% ipython --no-banner

In [1]: import numpy as np

In [2]: import numpy.linalg as la

In [3]: np.set_printoptions(precision=1, suppress=True, linewidth=120)

In [4]: A = np.array([[3.0, 4.0, 0.0, 0.0, 0.0],
   ...:     [4.0, -3.0, 4.0, 0.0, 0.0],
   ...:     [0.0, 4.0, 2.0, 4.0, 0.0],
   ...:     [0.0, 0.0, 4.0, -3.0, 4.0],
   ...:     [0.0, 0.0, 0.0, 4.0, -3.0]])

In [5]: # equal to its transpose

In [6]: x = np.array([2, 2, 0, 0, 1])

In [7]: a = np.maximum(A @ x, 0)

In [8]: print(np.flatnonzero(a > 1e-9))
[0 1 2 3]

In [9]: print(A * (a > 1e-9)[:, None])
[[ 3.  4.  0.  0.  0.]
 [ 4. -3.  4.  0.  0.]
 [ 0.  4.  2.  4.  0.]
 [ 0.  0.  4. -3.  4.]
 [ 0.  0.  0.  0. -0.]]

In [10]: print(np.tanh(A @ x))
[ 1.  1.  1.  1. -1.]

In [11]: print(a)
[14.  2.  8.  4.  0.]

In [12]: print(np.maximum(A @ x, 0) - np.maximum(-A @ x, 0))
[14.  2.  8.  4. -3.]

In [13]: Y = np.array([[-2, 1, -2, -2, 2, 2, -2, -1, 0],
    ...:     [0, 1, 0, 1, 0, 1, 1, 2, -1],
    ...:     [-2, 1, -1, -2, -2, -1, 2, -2, 2],
    ...:     [-1, -2, 1, 2, -1, 0, -1, -2, 1],
    ...:     [2, 1, 1, 1, 0, -1, 2, 2, 1],
    ...:     [-1, 0, -2, 2, 1, -2, -1, -2, -2],
    ...:     [-2, -2, 2, 2, 2, -1, 2, 2, -1],
    ...:     [1, 2, 2, -2, 0, -2, 2, -2, -2],
    ...:     [-1, 2, 0, 2, 1, 2, 0, 2, -1]])

In [14]: feats = Y - Y.T

In [15]: print(feats)
[[ 0  1  0 -1  0  3  0 -2  1]
 [-1  0 -1  3 -1  1  3  0 -3]
 [ 0  1  0 -3 -3  1  0 -4  2]
 [ 1 -3  3  0 -2 -2 -3  0 -1]
 [ 0  1  3  2  0 -2  0  2  0]
 [-3 -1 -1  2  2  0  0  0 -4]
 [ 0 -3  0  3  0  0  0  0 -1]
 [ 2  0  4  0 -2  0  0  0 -4]
 [-1  3 -2  1  0  4  1  4  0]]

In [16]: # skew-symmetric

In [17]: rng = np.random.default_rng(1137)

In [18]: Y = feats + rng.integers(-2, 3, (9, 8)) @ rng.integers(-2, 3, (8, 9))

In [19]: print(Y)
[[ -3   0  -7   3  -4  -1  -4  -4 -10]
 [  2   9   2   6   4   9  -2  -6  -4]
 [ -6   2   2   3  -2   2  -6 -10   3]
 [  5   5  11  -4   3  11  -4   2   6]
 [ -5   6   0  -3   0  -5   4  -4   2]
 [ -2  -9 -11   1   2 -10   4  -7  -1]
 [ -9   7   1  11  -8   4   1   2  -8]
 [ -5  -8  10  -5  -5  -3   9   0   1]
 [ -3  14   8  -1   5  17  -3   1   4]]

In [20]: print(Y - feats)
[[ -3  -1  -7   4  -4  -4  -4  -2 -11]
 [  3   9   3   3   5   8  -5  -6  -1]
 [ -6   1   2   6   1   1  -6  -6   1]
 [  4   8   8  -4   5  13  -1   2   7]
 [ -5   5  -3  -5   0  -3   4  -6   2]
 [  1  -8 -10  -1   0 -10   4  -7   3]
 [ -9  10   1   8  -8   4   1   2  -7]
 [ -7  -8   6  -5  -3  -3   9   0   5]
 [ -2  11  10  -2   5  13  -4  -3   4]]

In [21]: print(np.abs(Y - feats).sum(axis=1))
[40 43 30 52 33 44 50 46 54]

In [22]: W0 = np.loadtxt("test12.csv", delimiter=",")

In [23]: print(W0)
[[ 3.  0.  3.]
 [ 2.  0. -1.]
 [-1. -3. -3.]
 [-1.  3. -3.]
 [-2.  2. -3.]
 [ 2.  3.  1.]]

In [24]: x = np.array([-1, 0, -1])

In [25]: rhs = W0 @ x

In [26]: print(la.solve(W0.T @ W0, W0.T @ rhs))
[-1.  0. -1.]

In [27]: rhs = rhs + 0.1 * rng.normal(size=6)

In [28]: print(rhs)
[-5.9 -1.   3.9  3.9  5.  -3. ]

In [29]: c, *_ = la.lstsq(W0, rhs)

In [30]: print(c.round())
[-1.  0. -1.]

In [31]: proj = W0 @ la.solve(W0.T @ W0, W0.T)

In [32]: print(np.round(la.eigvalsh(proj), 1) + 0)
[0. 0. 0. 1. 1. 1.]

In [33]: print(np.round((np.eye(6) - proj) @ W0, 1) + 0)
[[0. 0. 0.]
 [0. 0. 0.]
 [0. 0. 0.]
 [0. 0. 0.]
 [0. 0. 0.]
 [0. 0. 0.]]

In [34]: print(proj.round(1) + 0)
[[ 0.4  0.2 -0.1 -0.2 -0.3  0.2]
 [ 0.2  0.6  0.3  0.1 -0.1  0.2]
 [-0.1  0.3  0.7  0.   0.  -0.3]
 [-0.2  0.1  0.   0.5  0.4  0.2]
 [-0.3 -0.1  0.   0.4  0.4  0. ]
 [ 0.2  0.2 -0.3  0.2  0.   0.4]]

In [35]: print(np.diag(proj))
[0.4 0.6 0.7 0.5 0.4 0.4]

In [36]: Y = np.c_[W0[:, :1] @ np.array([[5]]), np.array([2, 1, 2, 3, 2, 1])]

In [37]: print(Y)
[[ 15.   2.]
 [ 10.   1.]
 [ -5.   2.]
 [ -5.   3.]
 [-10.   2.]
 [ 10.   1.]]

In [38]: print(la.norm(la.qr(W0)[0].T @ Y, axis=0) ** 2 / ((Y ** 2).sum(axis=0) + 1e-12))
[1.  0.6]

In [39]: print(la.matrix_rank(np.c_[W0, Y]))
4

In [40]: print(np.round(la.norm(Y - W0 @ la.lstsq(W0, Y)[0], axis=0), 1) + 0)
[0.  2.9]

In [41]: Uu, sigma, Vh = la.svd(W0, full_matrices=False)

In [42]: print(np.round(Uu.T @ Uu, 1) + 0)
[[1. 0. 0.]
 [0. 1. 0.]
 [0. 0. 1.]]

In [43]: print(np.allclose(Uu * sigma @ Vh, W0))
True

In [44]: print(Uu.shape, sigma.shape, Vh.shape)
(6, 3) (3,) (3, 3)

In [45]: print(np.abs(Vh[0]))
[0.6 0.1 0.8]

In [46]: print(sigma / sigma[0])
[1.  0.8 0.4]

In [47]: print(sigma)
[7.3 5.6 2.8]

In [48]: x = np.array([3, 1, 0])

In [49]: rhs = W0 @ x

In [50]: c, lr = np.zeros(3), 1 / la.norm(W0, 2) ** 2

In [51]: for i in range(60):
    ...:     c -= lr * W0.T @ (W0 @ c - rhs)
    ...:     if i % 10 == 0: print(i, round(la.norm(W0 @ c - rhs), 1))
    ...: 
0 6.3
10 1.1
20 0.2
30 0.0
40 0.0
50 0.0

In [52]: print(c.round(1) + 0)
[3. 1. 0.]

In [53]: E = np.load("mat.npy")

In [54]: print(E)
[[3 4 2 2 5 4 5]
 [2 1 3 2 0 3 2]
 [9 4 4 4 6 5 8]
 [2 4 0 3 3 5 2]
 [1 0 1 2 0 3 2]
 [0 0 0 0 0 0 0]
 [2 1 0 2 1 3 0]
 [3 1 1 4 1 6 2]
 [3 1 4 4 0 6 4]
 [2 1 0 2 1 3 0]
 [2 1 0 2 1 3 0]]

In [55]: Uu, sigma, Vh = la.svd(E)

In [56]: print(np.argmax(sigma[:-1] / (sigma[1:] + 1e-6)) + 1)
6

In [57]: Y = Uu[:, :6] @ np.diag(sigma[:6]) @ Vh[:6]

In [58]: print(la.matrix_rank(Y))
6

In [59]: print(round(np.abs(E - Y).max(), 1))
0.0

In [60]: print(Y.round(1) + 0)
[[3. 4. 2. 2. 5. 4. 5.]
 [2. 1. 3. 2. 0. 3. 2.]
 [9. 4. 4. 4. 6. 5. 8.]
 [2. 4. 0. 3. 3. 5. 2.]
 [1. 0. 1. 2. 0. 3. 2.]
 [0. 0. 0. 0. 0. 0. 0.]
 [2. 1. 0. 2. 1. 3. 0.]
 [3. 1. 1. 4. 1. 6. 2.]
 [3. 1. 4. 4. 0. 6. 4.]
 [2. 1. 0. 2. 1. 3. 0.]
 [2. 1. 0. 2. 1. 3. 0.]]

In [61]: print(round(float(la.norm(E - Y, 2)), 1), round(sigma[6], 1))
0.0 0.0

In [62]: Uu, sigma, Vh = la.svd(E)

In [63]: vecs = Vh[:(sigma > 1e-8).sum()]

In [64]: x = E[7] + 5 * E[8] + rng.integers(2) * np.eye(7)[4]

In [65]: print(x)
[18.  6. 21. 24.  2. 36. 22.]

In [66]: print(np.allclose(vecs.T @ vecs @ x, x))
False

In [67]: print(np.round(la.norm(x - vecs.T @ vecs @ x), 1))
0.3

In [68]: print(np.round(E @ la.pinv(E) @ E, 1) + 0)
[[3. 4. 2. 2. 5. 4. 5.]
 [2. 1. 3. 2. 0. 3. 2.]
 [9. 4. 4. 4. 6. 5. 8.]
 [2. 4. 0. 3. 3. 5. 2.]
 [1. 0. 1. 2. 0. 3. 2.]
 [0. 0. 0. 0. 0. 0. 0.]
 [2. 1. 0. 2. 1. 3. 0.]
 [3. 1. 1. 4. 1. 6. 2.]
 [3. 1. 4. 4. 0. 6. 4.]
 [2. 1. 0. 2. 1. 3. 0.]
 [2. 1. 0. 2. 1. 3. 0.]]

In [69]: print(la.lstsq(E[:-1].T, E[-1])[2])
6

In [70]: f = np.array([0, -5, 3]) + 0.5

In [71]: X = np.outer(f, f) / (f @ f)

In [72]: print(X.round(1) + 0)
[[ 0.  -0.1  0.1]
 [-0.1  0.6 -0.5]
 [ 0.1 -0.5  0.4]]

In [73]: ev, vecs = la.eigh(X)

In [74]: print((ev > 1e-8).sum(), (ev < -1e-8).sum())
1 0

In [75]: print(np.unique(ev.round(6) + 0, return_counts=True)[1])
[2 1]

In [76]: print(np.round(la.eigvalsh(X @ X), 1) + 0)
[0. 0. 1.]

In [77]: print(np.abs(vecs[:, -1]))
[0.1 0.8 0.6]

In [78]: print(ev.round(1) + 0)
[0. 0. 1.]

In [79]: Y = np.array([[0, -3], [3, 2], [3, 0]])

In [80]: basis = np.array([[0, 2, -2], [-2, -1, -1]])

In [81]: data = Y @ basis + 0.3 * rng.normal(size=(3, 3))

In [82]: print(data.round(1) + 0)
[[ 6.   3.1  2.6]
 [-4.   3.9 -8. ]
 [ 0.   6.2 -6.3]]

In [83]: proj = np.triu(np.array([[1, -2, 0], [0, 3, -2], [3, -2, 2]]), 1) + np.eye(3)

In [84]: Y = proj @ X @ la.inv(proj)

In [85]: print(la.matrix_rank(Y))
1

In [86]: print(Y)
[[ 0.1 -1.  -1. ]
 [-0.2  1.2  1.2]
 [ 0.1 -0.4 -0.4]]

In [87]: arr = np.load("arr.npy")

In [88]: print(arr)
[[-5  7 -7 -5  0 -1]
 [-4  8 -6 -4  1  0]
 [-5  7 -7 -5  0 -1]
 [-4  8 -6 -4  1  0]]

In [89]: Uu, sigma, Vh = la.svd(arr, full_matrices=False)

In [90]: print(sigma.round(1) + 0)
[23.6  2.4  0.   0. ]

In [91]: print(round(float(np.sqrt((sigma ** 2).sum())), 1), round(float(la.norm(arr)), 1))
23.7 23.7

In [92]: print(np.round(Uu.T @ Uu, 1) + 0)
[[1. 0. 0. 0.]
 [0. 1. 0. 0.]
 [0. 0. 1. 0.]
 [0. 0. 0. 1.]]

In [93]: print(np.allclose(Uu * sigma @ Vh, arr))
True

In [94]: print(np.round(np.abs(Vh[0]), 1) + 0)
[0.4 0.6 0.6 0.4 0.  0. ]

In [95]: print(np.round(Vh @ Vh.T, 1) + 0)
[[1. 0. 0. 0.]
 [0. 1. 0. 0.]
 [0. 0. 1. 0.]
 [0. 0. 0. 1.]]

In [96]: Y = arr / la.norm(arr, axis=1, keepdims=True)

In [97]: gram = Y @ Y.T

In [98]: print(gram[3])
[1. 1. 1. 1.]

In [99]: print(np.argwhere(np.triu(np.abs(gram) > 0.95, 1)))
[[0 1]
 [0 2]
 [0 3]
 [1 2]
 [1 3]
 [2 3]]

In [100]: Uu, sigma, Vh = la.svd(arr)

In [101]: vecs = Vh[:(sigma > 1e-8).sum()]

In [102]: x = arr[3] + 2 * arr[0] + rng.integers(2) * np.eye(6)[5]

In [103]: print(x)
[-14.  22. -20. -14.   1.  -2.]

In [104]: print(np.allclose(vecs.T @ vecs @ x, x))
True

In [105]: print(np.diag(vecs.T @ vecs))
[0.2 0.8 0.4 0.2 0.2 0.2]

In [106]: print(vecs.T @ vecs)
[[ 0.2 -0.1  0.3  0.2  0.1  0.1]
 [-0.1  0.8 -0.2 -0.1  0.3  0.2]
 [ 0.3 -0.2  0.4  0.3  0.1  0.1]
 [ 0.2 -0.1  0.3  0.2  0.1  0.1]
 [ 0.1  0.3  0.1  0.1  0.2  0.2]
 [ 0.1  0.2  0.1  0.1  0.2  0.2]]

In [107]: r = la.matrix_rank(arr)

In [108]: print(r)
2

In [109]: N = la.svd(arr)[2][r:].T

In [110]: print(np.round(arr @ N, 1) + 0)
[[0. 0. 0. 0.]
 [0. 0. 0. 0.]
 [0. 0. 0. 0.]
 [0. 0. 0. 0.]]

In [111]: print([int(la.matrix_rank(np.delete(arr, i, axis=0))) for i in range(4)])
[2, 2, 2, 2]

In [112]: print(np.allclose(arr @ N, 0))
True

In [113]: print([int(la.matrix_rank(arr[:i])) for i in range(1, len(arr) + 1)])
[1, 2, 2, 2]

In [114]: print(la.matrix_rank(arr.T @ arr), la.matrix_rank(arr @ arr.T))
2 2

In [115]: print(N @ N.T)
[[ 0.8  0.1 -0.3 -0.2 -0.1 -0.1]
 [ 0.1  0.2  0.2  0.1 -0.3 -0.2]
 [-0.3  0.2  0.6 -0.3 -0.1 -0.1]
 [-0.2  0.1 -0.3  0.8 -0.1 -0.1]
 [-0.1 -0.3 -0.1 -0.1  0.8 -0.2]
 [-0.1 -0.2 -0.1 -0.1 -0.2  0.8]]

In [116]: Uu, sigma, Vh = la.svd(arr)

In [117]: print(np.argmax(sigma[:-1] / (sigma[1:] + 1e-6)) + 1)
2

In [118]: Y = Uu[:, :2] @ np.diag(sigma[:2]) @ Vh[:2]

In [119]: print(Y.round(1) + 0)
[[-5.  7. -7. -5.  0. -1.]
 [-4.  8. -6. -4.  1.  0.]
 [-5.  7. -7. -5.  0. -1.]
 [-4.  8. -6. -4.  1.  0.]]

In [120]: print(la.matrix_rank(arr, rtol=0.05))
2

In [121]: print(np.round(la.norm(arr - Y) / la.norm(arr), 1))
0.0

In [122]: mat = np.load("out8.npy")

In [123]: print(mat)
[[4. 1. 0. 0.]
 [0. 4. 1. 0.]
 [0. 0. 4. 1.]
 [0. 0. 0. 4.]]

In [124]: f, g = mat[0], mat[1]

In [125]: print(f @ g)
4.0

In [126]: print(f @ f)
17.0

In [127]: p = (f @ g) / (f @ f) * f

In [128]: print(np.outer(f, g))
[[ 0. 16.  4.  0.]
 [ 0.  4.  1.  0.]
 [ 0.  0.  0.  0.]
 [ 0.  0.  0.  0.]]

In [129]: t = np.radians(90)

In [130]: Rm = np.eye(4)

In [131]: Rm[0, 0] = Rm[2, 2] = np.cos(t)

In [132]: Rm[0, 2], Rm[2, 0] = -np.sin(t), np.sin(t)

In [133]: print(Rm.round(1) + 0)
[[ 0.  0. -1.  0.]
 [ 0.  1.  0.  0.]
 [ 1.  0.  0.  0.]
 [ 0.  0.  0.  1.]]

In [134]: Y = mat @ Rm.T

In [135]: print(np.allclose(la.norm(mat, axis=1), la.norm(Y, axis=1)))
True

In [136]: print(np.abs(Y - mat).max(axis=0))
[4. 0. 4. 0.]

In [137]: print(np.allclose(mat @ mat.T, Y @ Y.T))
True

In [138]: O, vecs = la.qr(W0[:, :2])[0], la.qr(W0[:, 2:])[0]

In [139]: sigma = la.svd(O.T @ vecs, compute_uv=False)

In [140]: print(sigma)
[0.7]

In [141]: print(la.matrix_power(mat - np.diag(np.diag(mat)), 4))
[[0. 0. 0. 0.]
 [0. 0. 0. 0.]
 [0. 0. 0. 0.]
 [0. 0. 0. 0.]]
